$ python -q
>>> import numpy as np
>>> import numpy.linalg as la
>>> np.set_printoptions(precision=2, suppress=True, linewidth=140, sign=" ")
>>> mat = np.load("w.npy")
>>> print(mat)
[[-10.14   8.16  -8.12  -2.05  -8.16   4.08  -0.02  -2.04]
 [ -1.98   1.63  -1.56  -0.38  -1.59   0.79   0.02  -0.41]
 [ -5.52   4.47  -4.43  -1.09  -4.44   2.18   0.01  -1.14]
 [ -2.05   1.68  -1.63  -0.43  -1.64   0.81   0.    -0.39]
 [  0.01   0.01   0.     0.03  -0.04   0.02  -0.02   0.  ]
 [ -2.84   2.3   -2.28  -0.56  -2.26   1.12  -0.02  -0.58]
 [ -4.31   3.45  -3.46  -0.84  -3.47   1.73  -0.02  -0.84]
 [  8.35  -6.67   6.72   1.65   6.68  -3.34   0.02   1.68]
 [  5.29  -4.28   4.25   1.03   4.25  -2.13  -0.01   1.07]
 [  0.7   -0.54   0.52   0.19   0.51  -0.23   0.01   0.13]
 [  0.39  -0.31   0.3    0.08   0.31  -0.17  -0.02   0.05]
 [ -8.39   6.77  -6.72  -1.68  -6.74   3.37   0.    -1.68]
 [  1.78  -1.38   1.37   0.34   1.38  -0.7    0.03   0.32]
 [ -0.74   0.54  -0.53  -0.15  -0.55   0.27  -0.02  -0.15]
 [  9.36  -7.52   7.52   1.88   7.48  -3.72   0.02   1.89]
 [ -1.41   1.14  -1.11  -0.29  -1.13   0.55   0.01  -0.27]
 [ -1.67   1.34  -1.33  -0.36  -1.32   0.68  -0.02  -0.34]
 [ -2.73   2.2   -2.26  -0.52  -2.22   1.1    0.    -0.55]
 [  3.98  -3.17   3.16   0.77   3.12  -1.57   0.03   0.78]
 [  4.94  -3.92   3.92   0.99   3.95  -1.97   0.02   1.  ]
 [ -5.83   4.68  -4.67  -1.16  -4.67   2.35  -0.01  -1.21]
 [ -0.06   0.08  -0.07   0.01  -0.04   0.02  -0.02   0.01]
 [ -6.36   5.12  -5.09  -1.26  -5.12   2.55   0.03  -1.26]
 [  8.9   -7.09   7.14   1.81   7.11  -3.55  -0.02   1.82]
 [ -7.17   5.73  -5.74  -1.47  -5.73   2.88   0.02  -1.41]
 [ 11.1   -8.87   8.87   2.23   8.85  -4.44   0.     2.18]
 [ -3.21   2.54  -2.55  -0.65  -2.56   1.27   0.    -0.65]
 [  2.54  -2.06   2.04   0.53   2.06  -1.    -0.01   0.51]
 [ -0.73   0.52  -0.56  -0.14  -0.59   0.28   0.04  -0.17]
 [ -0.12   0.06  -0.06   0.    -0.09   0.04   0.03   0.  ]
 [  4.61  -3.68   3.7    0.91   3.68  -1.84   0.     0.91]
 [  4.87  -3.86   3.87   0.94   3.89  -1.9   -0.02   0.98]
 [  8.23  -6.61   6.6    1.63   6.6   -3.32  -0.03   1.66]
 [  7.75  -6.16   6.2    1.54   6.17  -3.07   0.     1.54]]
>>> r0 = np.array([3, 3])
>>> print(np.convolve(mat[0], r0))
[-30.42  -5.94   0.12 -30.51 -30.63 -12.24  12.18  -6.18  -6.12]
